% ipython --no-banner

In [1]: import numpy as np

In [2]: np.set_printoptions(precision=2, suppress=True, linewidth=100, floatmode="fixed")

In [3]: E = np.array([[-3, 1, -3, 1, -3, 1],
   ...:     [-3, 1, -3, 1, -3, 1],
   ...:     [1, -1, 1, -1, 1, -1],
   ...:     [-3, 1, -3, 1, -3, 1],
   ...:     [-3, 1, -3, 1, -3, 1],
   ...:     [1, -1, 1, -1, 1, -1]])

In [4]: E
Out[4]: 
array([[-3,  1, -3,  1, -3,  1],
       [-3,  1, -3,  1, -3,  1],
       [ 1, -1,  1, -1,  1, -1],
       [-3,  1, -3,  1, -3,  1],
       [-3,  1, -3,  1, -3,  1],
       [ 1, -1,  1, -1,  1, -1]])

In [5]: # rows and columns are dependent

In [6]: def softmax(z):
   ...:     e = np.exp(z - z.max(axis=-1, keepdims=True))
   ...:     return e / e.sum(axis=-1, keepdims=True)
   ...: 

In [7]: print(softmax(E[5] + -3))
[0.29 0.04 0.29 0.04 0.29 0.04]

In [8]: softmax(E).sum(axis=1)
Out[8]: array([1.00, 1.00, 1.00, 1.00, 1.00, 1.00])

In [9]: softmax(E[5])
Out[9]: array([0.29, 0.04, 0.29, 0.04, 0.29, 0.04])

In [10]: np.round(softmax(10 * E[5]), 2) + 0
Out[10]: array([0.33, 0.00, 0.33, 0.00, 0.33, 0.00])

In [11]: att = E @ E.T / np.sqrt(6)

In [12]: print(np.round(softmax(att), 2) + 0)
[[0.25 0.25 0.00 0.25 0.25 0.00]
 [0.25 0.25 0.00 0.25 0.25 0.00]
 [0.00 0.00 0.50 0.00 0.00 0.50]
 [0.25 0.25 0.00 0.25 0.25 0.00]
 [0.25 0.25 0.00 0.25 0.25 0.00]
 [0.00 0.00 0.50 0.00 0.00 0.50]]

In [13]: Uu, s, VT = np.linalg.svd(E)

In [14]: np.argmax(s[:-1] / (s[1:] + 1e-6)) + 1
Out[14]: np.int64(2)

In [15]: s.round(2) + 0
Out[15]: array([11.39,  1.49,  0.00,  0.00,  0.00,  0.00])

In [16]: Y = Uu[:, :2] @ np.diag(s[:2]) @ VT[:2]

In [17]: Y
Out[17]: 
array([[-3.00,  1.00, -3.00,  1.00, -3.00,  1.00],
       [-3.00,  1.00, -3.00,  1.00, -3.00,  1.00],
       [ 1.00, -1.00,  1.00, -1.00,  1.00, -1.00],
       [-3.00,  1.00, -3.00,  1.00, -3.00,  1.00],
       [-3.00,  1.00, -3.00,  1.00, -3.00,  1.00],
       [ 1.00, -1.00,  1.00, -1.00,  1.00, -1.00]])

In [18]: round(float(np.linalg.norm(E - Y) / np.linalg.norm(E)), 2)
Out[18]: 0.0

In [19]: round(float(np.linalg.norm(E - Y, 2)), 2), np.round(s[2], 2)
Out[19]: (0.0, np.float64(0.0))

In [20]: m1 = np.loadtxt("dump.csv", delimiter=",")

In [21]: m1
Out[21]: 
array([[  0.15,   0.59,  -4.85,  -0.16,  -1.59,  -2.57],
       [  1.02,   4.07,  -3.98,  -4.08,  -5.07,  -3.01],
       [  1.61,   6.45,  -3.39,  -6.75,  -7.45,  -3.31],
       [  1.91,   7.64,  -3.09,  -8.10,  -8.64,  -3.46],
       [  0.05,   0.22,  -4.95,   0.25,  -1.22,  -2.53],
       [  0.60,   2.39,  -4.40,  -2.19,  -3.39,  -2.80],
       [  1.50,   5.98,  -3.50,  -6.23,  -6.98,  -3.25],
       [  2.46,   9.82,  -2.54, -10.55, -10.82,  -3.73],
       [  2.38,   9.53,  -2.62, -10.22, -10.53,  -3.69],
       [ -2.40,  -9.61,  -7.40,  11.31,   8.61,  -1.30],
       [ -2.92, -11.70,  -7.92,  13.66,  10.70,  -1.04],
       [  3.92,  15.67,  -1.08, -17.13, -16.67,  -4.46],
       [  1.59,   6.35,  -3.41,  -6.64,  -7.35,  -3.29],
       [  0.35,   1.41,  -4.65,  -1.09,  -2.41,  -2.68],
       [ -2.96, -11.83,  -7.96,  13.81,  10.83,  -1.02],
       [  4.29,  17.17,  -0.71, -18.81, -18.17,  -4.65],
       [ -0.04,  -0.16,  -5.04,   0.69,  -0.84,  -2.48],
       [  5.01,  20.02,   0.01, -22.02, -21.02,  -5.00],
       [ -0.07,  -0.28,  -5.07,   0.81,  -0.72,  -2.47],
       [  0.02,   0.09,  -4.98,   0.40,  -1.09,  -2.51],
       [ -0.06,  -0.22,  -5.06,   0.75,  -0.78,  -2.47],
       [  2.23,   8.90,  -2.77,  -9.51,  -9.90,  -3.61],
       [ -0.96,  -3.85,  -5.96,   4.83,   2.85,  -2.02],
       [  3.57,  14.27,  -1.43, -15.55, -15.27,  -4.28],
       [ -3.62, -14.49,  -8.62,  16.80,  13.49,  -0.69],
       [  1.05,   4.20,  -3.95,  -4.23,  -5.20,  -3.03],
       [ -1.35,  -5.42,  -6.35,   6.59,   4.42,  -1.82],
       [  1.17,   4.68,  -3.83,  -4.76,  -5.68,  -3.08],
       [  2.52,  10.06,  -2.48, -10.82, -11.06,  -3.76],
       [  1.81,   7.23,  -3.19,  -7.63,  -8.23,  -3.40],
       [ -0.57,  -2.30,  -5.57,   3.09,   1.30,  -2.21],
       [  0.78,   3.13,  -4.22,  -3.02,  -4.13,  -2.89],
       [ -0.66,  -2.65,  -5.66,   3.49,   1.65,  -2.17],
       [  1.76,   7.04,  -3.24,  -7.42,  -8.04,  -3.38],
       [  0.26,   1.05,  -4.74,  -0.69,  -2.05,  -2.63],
       [  1.38,   5.53,  -3.62,  -5.72,  -6.53,  -3.19],
       [  2.68,  10.73,  -2.32, -11.57, -11.73,  -3.84],
       [ -0.19,  -0.74,  -5.19,   1.33,  -0.26,  -2.41],
       [ -1.10,  -4.41,  -6.10,   5.46,   3.41,  -1.95],
       [  1.33,   5.31,  -3.67,  -5.47,  -6.31,  -3.16],
       [ -1.18,  -4.71,  -6.18,   5.80,   3.71,  -1.91],
       [ -0.13,  -0.50,  -5.13,   1.07,  -0.50,  -2.44],
       [  1.86,   7.46,  -3.14,  -7.89,  -8.46,  -3.43]])

In [22]: np.allclose(m1[:-1].T @ np.linalg.lstsq(m1[:-1].T, m1[-1])[0], m1[-1])
Out[22]: True

In [23]: print(np.linalg.lstsq(m1[:-1].T, m1[-1])[2])
2

In [24]: np.abs(np.diag(np.linalg.qr(m1)[1])) > 1e-9
Out[24]: array([ True, False,  True, False, False, False])

In [25]: D = np.linalg.norm(m1[:, None] - m1[None], axis=-1)

In [26]: D[:5, :5]
Out[26]: 
array([[ 0.00,  6.43, 10.82, 13.02,  0.68],
       [ 6.43,  0.00,  4.38,  6.59,  7.11],
       [10.82,  4.38,  0.00,  2.21, 11.49],
       [13.02,  6.59,  2.21,  0.00, 13.70],
       [ 0.68,  7.11, 11.49, 13.70,  0.00]])

In [27]: np.linalg.matrix_rank(D ** 2)
Out[27]: np.int64(3)

In [28]: print(np.unravel_index(D.round(6).argmax(), D.shape))
(np.int64(17), np.int64(24))

In [29]: np.flatnonzero(D[34] < D.mean() / 2)
Out[29]: array([ 0,  1,  4,  5, 13, 16, 18, 19, 20, 25, 27, 30, 31, 32, 34, 37, 41])

In [30]: print((D + 1e9 * np.eye(43)).round(6).argmin(axis=1))
[ 4 25 12 42 19 31 12 28  7 10 14 23  2 34 10 11 20 15 20  4 18  8 38 11 14  1 40 25  7 33 32  5 30
 29 13 39 28 41 40 35 38 18  3]

In [31]: X = np.loadtxt("a.csv", delimiter=",")

In [32]: print(X)
[[ 0.47  0.23  0.38 -0.23  0.23  0.23  0.38 -0.53]
 [ 0.23  0.90 -0.16  0.10 -0.10 -0.10 -0.16  0.23]
 [ 0.38 -0.16  0.73  0.16 -0.16 -0.16 -0.27  0.38]
 [-0.23  0.10  0.16  0.90  0.10  0.10  0.16 -0.23]
 [ 0.23 -0.10 -0.16  0.10  0.90 -0.10 -0.16  0.23]
 [ 0.23 -0.10 -0.16  0.10 -0.10  0.90 -0.16  0.23]
 [ 0.38 -0.16 -0.27  0.16 -0.16 -0.16  0.73  0.38]
 [-0.53  0.23  0.38 -0.23  0.23  0.23  0.38  0.47]]

In [33]: # keeps lengths

In [34]: Y = X / np.sqrt((X ** 2).mean(axis=1, keepdims=True))

In [35]: print(Y[1])
[ 0.65  2.55 -0.46  0.28 -0.28 -0.28 -0.46  0.65]

In [36]: np.linalg.matrix_rank(X - X.mean(axis=1, keepdims=True))
Out[36]: np.int64(7)

In [37]: np.linalg.matrix_rank(Y) == np.linalg.matrix_rank(X)
Out[37]: np.True_
